$ python -q
>>> import numpy as np
>>> np.set_printoptions(precision=3, suppress=True, linewidth=120)
>>> rd = lambda a: np.round(a, 3) + 0
>>> X = np.array([[9, 3, 6, 8], [7, 7, -8, -4], [-8, 5, -1, 3]])
>>> X[0] = X[1]
>>> X
array([[ 7,  7, -8, -4],
       [ 7,  7, -8, -4],
       [-8,  5, -1,  3]])
>>> # looks like rank 2
>>> out = np.array([[2, 3], [3, -1]])
>>> C = np.kron(out, X)
>>> np.linalg.matrix_rank(C)
np.int64(4)
>>> Uu, s, VT = np.linalg.svd(X)
>>> np.argmax(s[:-1] / (s[1:] + 1e-6)) + 1
np.int64(2)
>>> rd(s)
array([18.994,  9.707,  0.   ])
>>> out = Uu[:, :2] @ np.diag(s[:2]) @ VT[:2]
>>> np.linalg.matrix_rank(X, rtol=0.05)
np.int64(2)
>>> rd(out)
array([[ 7.,  7., -8., -4.],
       [ 7.,  7., -8., -4.],
       [-8.,  5., -1.,  3.]])
>>> np.linalg.matrix_rank(out)
np.int64(2)
>>> Uu, s, VT = np.linalg.svd(X)
>>> vecs = VT[:(s > 1e-8).sum()]
>>> rng = np.random.default_rng(890)
>>> vec = X[2] + 3 * X[0] + rng.integers(2) * np.eye(4)[1]
>>> vec
array([ 13.,  26., -25.,  -9.])
>>> np.allclose(vecs.T @ vecs @ vec, vec)
True
>>> np.abs(X).max()
np.int64(8)
>>> rd(X.mean(axis=0))
array([ 2.   ,  6.333, -5.667, -1.667])
>>> np.count_nonzero(X)
np.int64(12)
>>> rd(np.linalg.svd(X, compute_uv=False))
array([18.994,  9.707,  0.   ])
>>> rd(np.linalg.norm(X))
np.float64(21.331)
>>> np.diff(X, axis=0)
array([[  0,   0,   0,   0],
       [-15,  -2,   7,   7]])
>>> np.unravel_index(np.abs(X).argmax(), X.shape)
(np.int64(0), np.int64(2))
>>> np.argsort(-np.linalg.norm(X, axis=0).round(6), kind="stable")[:3]
array([0, 2, 1])
>>> np.linalg.matrix_rank(X, rtol=0.1)
np.int64(2)
>>> [round(float(x), 3) for x in np.linalg.svd(X, compute_uv=False)[:3]]
[18.994, 9.707, 0.0]
>>> data = np.array([[0, 0], [0, 2], [2, 2]])
>>> data[:, 0] = -2 * data[:, 1]
>>> data
array([[ 0,  0],
       [-4,  2],
       [-4,  2]])
>>> Uu, s, VT = np.linalg.svd(data)
>>> rd(s)
array([6.325, 0.   ])
>>> np.argmax(s[:-1] / (s[1:] + 1e-6)) + 1
np.int64(1)
>>> out = Uu[:, :1] @ np.diag(s[:1]) @ VT[:1]
>>> rd(np.abs(data - out).max())
np.float64(0.0)
>>> rd(np.linalg.norm(data - out) / np.linalg.norm(data))
np.float64(0.0)
>>> np.allclose(data[:-1].T @ np.linalg.lstsq(data[:-1].T, data[-1])[0], data[-1])
True
>>> np.unique(data.round(6), axis=0).shape
(2, 2)
>>> feats = np.loadtxt("data.csv", delimiter=",")
>>> feats
array([[  6.356, -25.379,   0.896],
       [ -1.557,  19.622,  -4.007],
       [ -3.718,   0.796,   3.476],
       [  4.056, -16.772,   0.889],
       [  2.823,   5.698,   6.205],
       [  4.665, -15.956,  -1.686],
       [ -1.975,  -3.306,   2.077],
       [ -4.059,  14.947,  -3.971],
       [  4.363,   2.177,   8.703],
       [  1.32 ,  -8.867,   0.648],
       [ -1.606,   4.367,   4.256],
       [  3.033,  -3.692,  -2.33 ],
       [  2.014,  18.839,  -7.478],
       [ -2.496,   3.505,   3.608],
       [ -1.658,  13.786,   1.468],
       [  1.665,   1.03 ,   0.954],
       [ -0.027,  -0.017,  13.962],
       [  2.403,  15.904,  -4.324],
       [ -0.347,   3.389,  -6.818],
       [  1.462,   3.67 ,  -1.688]])
>>> Xs = feats - feats.mean(axis=0)
>>> Uu, s, VT = np.linalg.svd(Xs, full_matrices=False)
>>> np.abs(Uu[:, 0]).argmax()
np.int64(0)
>>> np.linalg.matrix_rank(Xs)
np.int64(3)
>>> rd(VT[0] * np.sign(VT[0, np.abs(VT[0]).argmax()]))
array([-0.138,  0.982, -0.131])
>>> rd(Xs.mean(axis=0))
array([0., 0., 0.])
>>> rd(s)
array([53.116, 21.896, 10.366])
>>> W0 = np.array([[4, 4, 3], [3, 4, 4], [4, 3, 4]])
>>> Uu, s, VT = np.linalg.svd(W0, full_matrices=False)
>>> rd(np.abs(VT[0]))
array([0.577, 0.577, 0.577])
>>> rd(s / s[0])
array([1.   , 0.091, 0.091])
>>> Uu.shape, s.shape, VT.shape
((3, 3), (3,), (3, 3))
>>> rd(np.sqrt((s ** 2).sum())), rd(np.linalg.norm(W0))
(np.float64(11.091), np.float64(11.091))
>>> (s > 1e-8).sum()
np.int64(3)
>>> np.kron(np.eye(2, dtype=int), W0)
array([[4, 4, 3, 0, 0, 0],
       [3, 4, 4, 0, 0, 0],
       [4, 3, 4, 0, 0, 0],
       [0, 0, 0, 4, 4, 3],
       [0, 0, 0, 3, 4, 4],
       [0, 0, 0, 4, 3, 4]])
>>> rd(np.poly(W0))
array([  1., -12.,  12., -11.])
>>> np.einsum("ii->", W0)
np.int64(12)
>>> np.einsum("ij,ji->", W0, W0)
np.int64(120)
>>> arr = np.loadtxt("layer0.csv", delimiter=",")
>>> arr
array([[-0.138,  0.442,  0.969],
       [-0.494, -1.524, -1.528],
       [ 1.958,  3.449,  3.885],
       [-0.125, -1.204, -0.662],
       [ 0.999,  0.751,  2.087],
       [-0.124, -2.211, -1.905],
       [-0.967, -2.24 , -3.2  ],
       [-0.652, -1.39 , -1.637],
       [-0.383, -0.183, -1.319],
       [ 0.56 ,  1.409,  1.691],
       [-1.571, -2.063, -4.14 ],
       [ 1.206,  2.245,  3.42 ],
       [ 0.567,  1.091,  1.241],
       [-0.545, -1.106, -1.922],
       [ 0.177,  1.834,  3.412],
       [-0.298, -0.058, -1.165]])
>>> Xs = arr - arr.mean(axis=0)
>>> vecs = np.linalg.svd(Xs)[2][:1]
>>> out = Xs - Xs @ vecs.T @ vecs
>>> rd(np.linalg.norm(out) / np.linalg.norm(Xs))
np.float64(0.188)
>>> rd((Xs @ vecs.T).std(axis=0))
array([2.99])
>>> np.linalg.norm(out, axis=1).round(6).argmax()
np.int64(14)
>>> out = np.c_[arr[:, :2] @ np.array([[-2, 1], [-1, -2]]), np.array([1, 4, 3, 2, 3, 1, 2, 3, 3, 1, 1, 4, 4, 3, 2, 1])]
>>> rd(out)
array([[-0.166, -1.022,  1.   ],
       [ 2.512,  2.554,  4.   ],
       [-7.365, -4.94 ,  3.   ],
       [ 1.454,  2.283,  2.   ],
       [-2.749, -0.503,  3.   ],
       [ 2.459,  4.298,  1.   ],
       [ 4.174,  3.513,  2.   ],
       [ 2.694,  2.128,  3.   ],
       [ 0.949, -0.017,  3.   ],
       [-2.529, -2.258,  1.   ],
       [ 5.205,  2.555,  1.   ],
       [-4.657, -3.284,  4.   ],
       [-2.225, -1.615,  4.   ],
       [ 2.196,  1.667,  3.   ],
       [-2.188, -3.491,  2.   ],
       [ 0.654, -0.182,  1.   ]])
>>> rd(np.linalg.norm(out - arr @ np.linalg.lstsq(arr, out)[0], axis=0))
array([ 0.   ,  0.   , 10.269])
>>> rd(np.linalg.norm(np.linalg.qr(arr)[0].T @ out, axis=0) ** 2 / ((out ** 2).sum(axis=0) + 1e-12))
array([1.   , 1.   , 0.041])
>>> np.linalg.matrix_rank(out)
np.int64(3)
>>> C = arr[[12, 1]].astype(float)
>>> for _ in range(4):
...     idx = np.linalg.norm(arr[:, None] - C, axis=-1).argmin(axis=1)
...     C = np.array([arr[idx == j].mean(axis=0) for j in range(2)])
... 
>>> idx
array([0, 1, 0, 1, 0, 1, 1, 1, 1, 0, 1, 0, 0, 1, 0, 1])
>>> rd(C[1] - C[0])
array([-1.335, -2.934, -4.328])
>>> np.bincount(idx)
array([7, 9])
>>> idx = arr[:, 1] > np.median(arr[:, 1])
>>> r0 = arr[idx].mean(axis=0) - arr[~idx].mean(axis=0)
>>> idx.astype(int)
array([1, 0, 1, 0, 1, 0, 0, 0, 0, 1, 0, 1, 1, 0, 1, 1])
>>> np.argsort(-np.abs(r0).round(6), kind="stable")
array([2, 1, 0])
>>> rd((((arr - arr.mean(axis=0)) @ r0 > 0) == idx).mean())
np.float64(0.938)
>>> ((arr - arr.mean(axis=0)) @ r0 > 0).astype(int)
array([1, 0, 1, 0, 1, 0, 0, 0, 0, 1, 0, 1, 1, 0, 1, 0])
>>> G = np.cov(arr, rowvar=False)
>>> rd(np.corrcoef(arr[:, 2], arr[:, 0])[0, 1])
np.float64(0.909)
>>> np.argwhere(np.triu(np.abs(np.corrcoef(arr.T)) > 0.8, 1))
array([[0, 1],
       [0, 2],
       [1, 2]])
>>> rd(np.corrcoef(arr.T))
array([[1.   , 0.875, 0.909],
       [0.875, 1.   , 0.945],
       [0.909, 0.945, 1.   ]])
>>> A = np.load("arr.npy")
>>> A
array([[1, 1, 2, 1],
       [2, 0, 2, 1]])
>>> out = np.array([[0, 2, -1], [0, -3, -1]])
>>> C = np.kron(out, A)
>>> rd(np.linalg.norm(C, 2)), rd(np.linalg.norm(out, 2) * np.linalg.norm(A, 2))
(np.float64(14.046), np.float64(14.046))
>>> np.linalg.matrix_rank(C)
np.int64(4)
>>> G = A.T @ A
>>> rd(np.linalg.eigvalsh(G)[::-1])
array([15.071,  0.929,  0.   ,  0.   ])
>>> np.diag(G)
array([5, 1, 8, 2])
>>> (A @ A.T).shape
(2, 2)
>>> rd(np.linalg.svd(A, compute_uv=False) ** 2)
array([15.071,  0.929])
>>> vec = np.array([2, -7, 6, -8])
>>> A @ vec
array([-1,  8])
>>> np.sign((A @ vec).round(6))
array([-1,  1])
>>> A @ np.ones(4)
array([5., 5.])
>>> t3 = np.stack([A, 2 * A, A[::-1]])
>>> np.linalg.matrix_rank(t3.reshape(3, -1))
np.int64(2)
>>> np.linalg.matrix_rank(t3)
array([2, 2, 2])
>>> (t3 @ A.T).shape
(3, 2, 2)
>>> th = np.radians(90)
>>> R = np.eye(4)
>>> R[2, 2] = R[1, 1] = np.cos(th)
>>> R[2, 1], R[1, 2] = -np.sin(th), np.sin(th)
>>> rd(R)
array([[ 1.,  0.,  0.,  0.],
       [ 0.,  0.,  1.,  0.],
       [ 0., -1.,  0.,  0.],
       [ 0.,  0.,  0.,  1.]])
>>> out = A @ R.T
>>> np.allclose(A @ A.T, out @ out.T)
True
>>> np.abs(out - A).max(axis=0)
array([0., 2., 3., 0.])
>>> np.allclose(np.linalg.norm(A, axis=1), np.linalg.norm(out, axis=1))
True
>>> J = np.array([[2, 2, 3], [1, 2, 3], [2, 2, 3]])
>>> J
array([[2, 2, 3],
       [1, 2, 3],
       [2, 2, 3]])
>>> proj = np.triu(np.array([[-4, 2, 3], [-4, 0, 2], [0, -3, -4]]), 1) + np.eye(3)
>>> out = proj @ J @ np.linalg.inv(proj)
>>> proj @ J - J @ proj
array([[  8.,   6.,   5.],
       [  4.,   2.,  -1.],
       [  0.,  -4., -10.]])
>>> np.linalg.matrix_rank(out)
np.int64(2)
>>> rd(np.linalg.det(out))
np.float64(0.0)
>>> np.trace(out), np.trace(J)
(np.float64(7.0), np.int64(7))
>>> m1 = np.loadtxt("run13.csv", delimiter=",")
>>> m1
array([[-2.,  1.,  1.],
       [ 1., -2.,  1.],
       [ 1.,  1., -2.]])
>>> # symmetric
>>> np.linalg.matrix_rank(m1, rtol=0.1)
np.int64(2)
>>> [round(float(x), 3) for x in np.linalg.svd(m1, compute_uv=False)[:3]]
[3.0, 3.0, 0.0]
>>> np.linalg.cond(m1) > 100
np.True_
